$ ipython --no-banner

In [1]: import numpy as np

In [2]: from numpy import linalg as LA

In [3]: np.set_printoptions(suppress=True, linewidth=140)

In [4]: rd = lambda a: np.round(a, 2) + 0

In [5]: mat = np.load("x.npy")

In [6]: mat
Out[6]: 
array([[ -1.5,   0.6,  -0.9,  -0.1,   0.5,  -2.1,   1.8],
       [ -1.3,   0.1,  -1.4,   0.4,   1.5,  -0.7,  -1.3],
       [  1.3,   0.5,  -0.2,   0.7,  -0.4,  -1.9,   1.4],
       [ -0.8,  -0.2,   0. ,   0.9,   0.7,   0.7,  -1.4],
       [ -0.7,  -0.9,  -1.2,   0.3,  -0.1,  -0.5,   1.3],
       [ -0.3,  -2.8,   1. ,   0.8,   0.7,   0.7,  -1.6],
       [  0.1,  -0.6,  -2.9,   0.6,   1. ,  -1. ,   1.2],
       [  6. ,  -8. ,   4. ,  26. ,  -6. ,   0. , -32. ],
       [  0.4,  -0.2,   0.9,   1.7,   0.2,   1.3,  -0.3],
       [  0.7,  -1.3,  -2. ,  -0.9,   1.4,  -0.2,   0.8],
       [ -0.3,  -1.2,   1.8,  -0.3,  -0.9,   1.4,   2.1],
       [  0.6,   0.4,  -0.7,  -0.3,   0. ,  -0.2,   1.3],
       [ -0.1,  -0.4,   0.2,  -1.5,   0.5,   0.3,  -1. ],
       [  0. ,  -0.5,  -0.3,   0.2,  -0.7,   1. ,  -0.8],
       [  1.8,  -2.1,  -0.7,   0.6,  -0.9,   0.1,  -1. ],
       [ -1.6,  -0.5,   0.9,  -0.3,  -1.7,   0.2,  -0.7],
       [  0.2,   0. ,  -0.3,  -0.9,   1.1,   0.5,  -1.4],
       [ -0.1,  -0.9,  -0.7,  -0.1,   0.7,  -1.1,  -0.8],
       [  1.4,  -0.4,  -0.9,  -0.2,  -0.8,   1.4,   1.1],
       [ -1.6,  -2.8,  -1.1,   1. ,   0.6,  -0.3,   1.1],
       [  2. ,   0.4,  -0.5,   0.9,  -1. ,   0.2,  -0.3],
       [ -0.4,   0.6,  -0.2,  -0.5,   1.1,   2.3,  -1.8],
       [ -0.5,  -0.5,   0.2,   0.2,   1.5,  -0.2,  -0.9],
       [ -1.6,   0.7,   0.2,  -0.5,   0.4,   2.2,   1.5],
       [ -0.3,   1. ,   0.7,  -0.6,   0.1,  -2.2,   0.2],
       [ -1.7,   1.8,  -0.6,  -0.8,  -0.7,  -0.6,  -0.1],
       [ -1.1,  -0.3,   0.1,   1.1,  -1.8,  -1. ,  -0.5],
       [  0.2,  -1.6,   1.3,  -0.3,   0.2,   0.1,  -2.2],
       [  0.7,   0.3,  -0.6,   1. ,  -1. ,   0. ,   0.5],
       [ -1.8,   0.2,  -0.2,   0.6,   0. ,   1.2,  -0.2]])

In [7]: basis = mat[[26, 22]].astype(float)

In [8]: for _ in range(3):
   ...:     z = LA.norm(mat[:, None] - basis, axis=-1).argmin(axis=1)
   ...:     basis = np.array([mat[z == j].mean(axis=0) for j in range(2)])
   ...: 

In [9]: print(z)
[1 1 1 1 1 1 1 0 1 1 1 1 1 1 1 1 1 1 1 1 1 1 1 1 1 1 1 1 1 1]

In [10]: rd(basis)
Out[10]: 
array([[  6.  ,  -8.  ,   4.  ,  26.  ,  -6.  ,   0.  , -32.  ],
       [ -0.22,  -0.37,  -0.28,   0.13,   0.08,   0.06,  -0.07]])

In [11]: rd(basis[1] - basis[0])
Out[11]: array([ -6.22,   7.63,  -4.28, -25.87,   6.08,   0.06,  31.93])
